% ipython --no-banner

In [1]: import numpy as np

In [2]: np.set_printoptions(precision=1, suppress=True, linewidth=120)

In [3]: def tidy(a):
   ...:     return np.round(a, 1) + 0
   ...: 

In [4]: W0 = np.load("layer8.npy")

In [5]: W0
Out[5]: 
array([[  1,  -4,  16, -64],
       [  1,  -3,   9, -27],
       [  1,  -2,   4,  -8],
       [  1,  -1,   1,  -1],
       [  1,   0,   0,   0]])

In [6]: # column 3 is much longer than the rest

In [7]: x = np.array([1, -1, -2, -3])

In [8]: y = W0 @ x

In [9]: tidy(np.linalg.pinv(W0) @ W0)
Out[9]: 
array([[1., 0., 0., 0.],
       [0., 1., 0., 0.],
       [0., 0., 1., 0.],
       [0., 0., 0., 1.]])

In [10]: y
Out[10]: array([165,  67,  19,   3,   1])

In [11]: rng = np.random.default_rng(170802)

In [12]: y = y + 0.3 * rng.normal(size=5)

In [13]: tidy(y)
Out[13]: array([165.4,  67.1,  18.2,   3.4,   0.6])

In [14]: beta, *_ = np.linalg.lstsq(W0, y)

In [15]: tidy(np.linalg.norm(y - W0 @ beta))
Out[15]: np.float64(0.8)

In [16]: [round(float(np.linalg.norm(np.linalg.solve(W0.T @ W0 + lam * np.eye(4), W0.T @ y))), 2) for lam in (0, 1, 10, 100)]
Out[16]: [4.45, 2.98, 2.6, 2.43]

In [17]: tidy(beta)
Out[17]: array([ 0.7, -1.8, -2.6, -3.1])

In [18]: q, V = np.linalg.qr(W0[:, :2])[0], np.linalg.qr(W0[:, 2:])[0]

In [19]: s = np.linalg.svd(q.T @ V, compute_uv=False)

In [20]: tidy(s)
Out[20]: array([1. , 0.4])

In [21]: tidy(np.degrees(np.arccos(s.clip(0, 1))))
Out[21]: array([ 4.5, 64.3])

In [22]: tidy(np.linalg.norm(q @ q.T - V @ V.T, 2))
Out[22]: np.float64(0.9)

In [23]: E = np.load("run14.npy")

In [24]: E
Out[24]: 
array([[ 0.1,  1.9, -0.6],
       [-0.6,  1. ,  1.5],
       [-0.9, -2.5, -0.8],
       [ 1.8, -1.2, -0.8],
       [-0.5,  0.2,  0.2],
       [-0.7,  1.6, -1.1],
       [ 0.1,  2. ,  1.2],
       [-0.8, -2. , -0.8],
       [ 0.1,  1.5, -1.5],
       [ 1.4,  1.7,  1.5],
       [ 0.5,  0.6, -1.5],
       [ 0.5, -0.9, -1.1],
       [ 0.8,  0.9,  0.8],
       [ 1.7, -0.6, -0.4],
       [ 0.1, -1.4, -0.7],
       [ 0.8,  0.6,  1.1],
       [ 1.8, -1. , -0.2],
       [ 0.5, -0.1, -0.1],
       [-1.5,  0.6, -1.2],
       [ 0.3, -1.1,  0.4],
       [ 0.8,  0.6,  1.1],
       [ 0.5,  0. ,  0.9],
       [-0.7,  0.3,  0.8],
       [ 0.5,  1.1,  0.2],
       [ 1.9,  0.7, -0.2],
       [-2. ,  1.3,  0.5],
       [-2. ,  0.5, -0.2],
       [-1.9, -0.8, -0.1],
       [ 0.8, -0.5,  1.4],
       [-0.2,  0.2, -0.6],
       [ 0.4, -0.3, -1. ],
       [ 0.6,  0.7,  0.8],
       [-1.1,  0.2,  0. ],
       [-0.1,  0. ,  0.2],
       [ 0.4,  0.1, -0.9],
       [ 1.9,  0.2, -1.7],
       [-1.9, -0.2,  1.6],
       [ 0.3, -0.3, -0.1],
       [-1.2, -0.1,  0. ]])

In [25]: W2 = E[[19, 22]].astype(float)

In [26]: for _ in range(3):
    ...:     labels = np.linalg.norm(E[:, None] - W2, axis=-1).argmin(axis=1)
    ...:     W2 = np.array([E[labels == j].mean(axis=0) for j in range(2)])
    ...: 

In [27]: labels
Out[27]: 
array([1, 1, 0, 0, 1, 1, 1, 0, 1, 1, 0, 0, 1, 0, 0, 1, 0, 0, 1, 0, 1, 1, 1, 1, 0, 1, 1, 1, 0, 1, 0, 1, 1, 1, 0, 0, 1,
       0, 1])

In [28]: tidy(W2)
Out[28]: 
array([[ 0.7, -0.6, -0.5],
       [-0.4,  0.7,  0.3]])

In [29]: tidy(W2[1] - W2[0])
Out[29]: array([-1.1,  1.3,  0.8])
